$ python3 -q
>>> import numpy as np
>>> np.set_printoptions(suppress=True, linewidth=140)
>>> W0 = np.loadtxt("block11.csv", delimiter=",")
>>> W0
array([[-20.,  24., -16.,   4.,   0.,   0.,  12.,   8.,  24.],
       [ 15., -18.,  12.,  -3.,   0.,   0.,  -9.,  -6., -18.],
       [  5.,  -6.,   4.,  -1.,   0.,   0.,  -3.,  -2.,  -6.],
       [-15.,  18., -12.,   3.,   0.,   0.,   9.,   6.,  18.],
       [  5.,  -6.,   4.,  -1.,   0.,   0.,  -3.,  -2.,  -6.],
       [ 25., -30.,  20.,  -5.,   0.,   0., -15., -10., -30.],
       [  5.,  -6.,   4.,  -1.,   0.,   0.,  -3.,  -2.,  -6.],
       [-25.,  30., -20.,   5.,   0.,   0.,  15.,  10.,  30.]])
>>> Uu, sv, Vh = np.linalg.svd(W0, full_matrices=False)
>>> np.cumsum(sv ** 2) / np.sum(sv ** 2)
array([1., 1., 1., 1., 1., 1., 1., 1.])
>>> np.round(Vh @ Vh.T, 2) + 0
array([[1., 0., 0., 0., 0., 0., 0., 0.],
       [0., 1., 0., 0., 0., 0., 0., 0.],
       [0., 0., 1., 0., 0., 0., 0., 0.],
       [0., 0., 0., 1., 0., 0., 0., 0.],
       [0., 0., 0., 0., 1., 0., 0., 0.],
       [0., 0., 0., 0., 0., 1., 0., 0.],
       [0., 0., 0., 0., 0., 0., 1., 0.],
       [0., 0., 0., 0., 0., 0., 0., 1.]])
>>> np.allclose(Uu * sv @ Vh, W0)
True
>>> print((sv > 1e-8).sum())
1
>>> round(float(np.sqrt((sv ** 2).sum())), 2), np.round(np.linalg.norm(W0), 2)
(105.11, np.float64(105.11))
>>> np.round(Uu.T @ W0 @ Vh.T, 2) + 0
array([[105.11,   0.  ,   0.  ,   0.  ,   0.  ,   0.  ,   0.  ,   0.  ],
       [  0.  ,   0.  ,   0.  ,   0.  ,   0.  ,   0.  ,   0.  ,   0.  ],
       [  0.  ,   0.  ,   0.  ,   0.  ,   0.  ,   0.  ,   0.  ,   0.  ],
       [  0.  ,   0.  ,   0.  ,   0.  ,   0.  ,   0.  ,   0.  ,   0.  ],
       [  0.  ,   0.  ,   0.  ,   0.  ,   0.  ,   0.  ,   0.  ,   0.  ],
       [  0.  ,   0.  ,   0.  ,   0.  ,   0.  ,   0.  ,   0.  ,   0.  ],
       [  0.  ,   0.  ,   0.  ,   0.  ,   0.  ,   0.  ,   0.  ,   0.  ],
       [  0.  ,   0.  ,   0.  ,   0.  ,   0.  ,   0.  ,   0.  ,   0.  ]])
>>> Uu, sv, Vh = np.linalg.svd(W0)
>>> vecs = Vh[:(sv > 1e-8).sum()]
>>> rng = np.random.default_rng(6323)
>>> x = W0[4] + -1 * W0[2] + rng.integers(2) * np.eye(9)[6]
>>> print(x)
[0. 0. 0. 0. 0. 0. 0. 0. 0.]
>>> np.round(np.diag(vecs.T @ vecs), 2)
array([0.2 , 0.28, 0.13, 0.01, 0.  , 0.  , 0.07, 0.03, 0.28])
>>> np.allclose(vecs.T @ vecs @ x, x)
True
>>> blk = np.stack([W0, 4 * W0, W0[::-1]])
>>> np.linalg.matrix_rank(blk.reshape(3, -1))
np.int64(2)
>>> np.einsum("bij,cij->bc", blk, blk)
array([[ 11049.,  44196.,   6350.],
       [ 44196., 176784.,  25400.],
       [  6350.,  25400.,  11049.]])
>>> (blk @ W0.T).shape
(3, 8, 8)
>>> np.linalg.matrix_rank(blk)
array([1, 1, 1])
>>> x = np.array([-1, 3, -2, 1, -2, 0, -2, -2, -1])
>>> print(W0 * x)
[[ 20.  72.  32.   4.  -0.   0. -24. -16. -24.]
 [-15. -54. -24.  -3.  -0.   0.  18.  12.  18.]
 [ -5. -18.  -8.  -1.  -0.   0.   6.   4.   6.]
 [ 15.  54.  24.   3.  -0.   0. -18. -12. -18.]
 [ -5. -18.  -8.  -1.  -0.   0.   6.   4.   6.]
 [-25. -90. -40.  -5.  -0.   0.  30.  20.  30.]
 [ -5. -18.  -8.  -1.  -0.   0.   6.   4.   6.]
 [ 25.  90.  40.   5.  -0.   0. -30. -20. -30.]]
>>> W0 @ x
array([ 64., -48., -16.,  48., -16., -80., -16.,  80.])
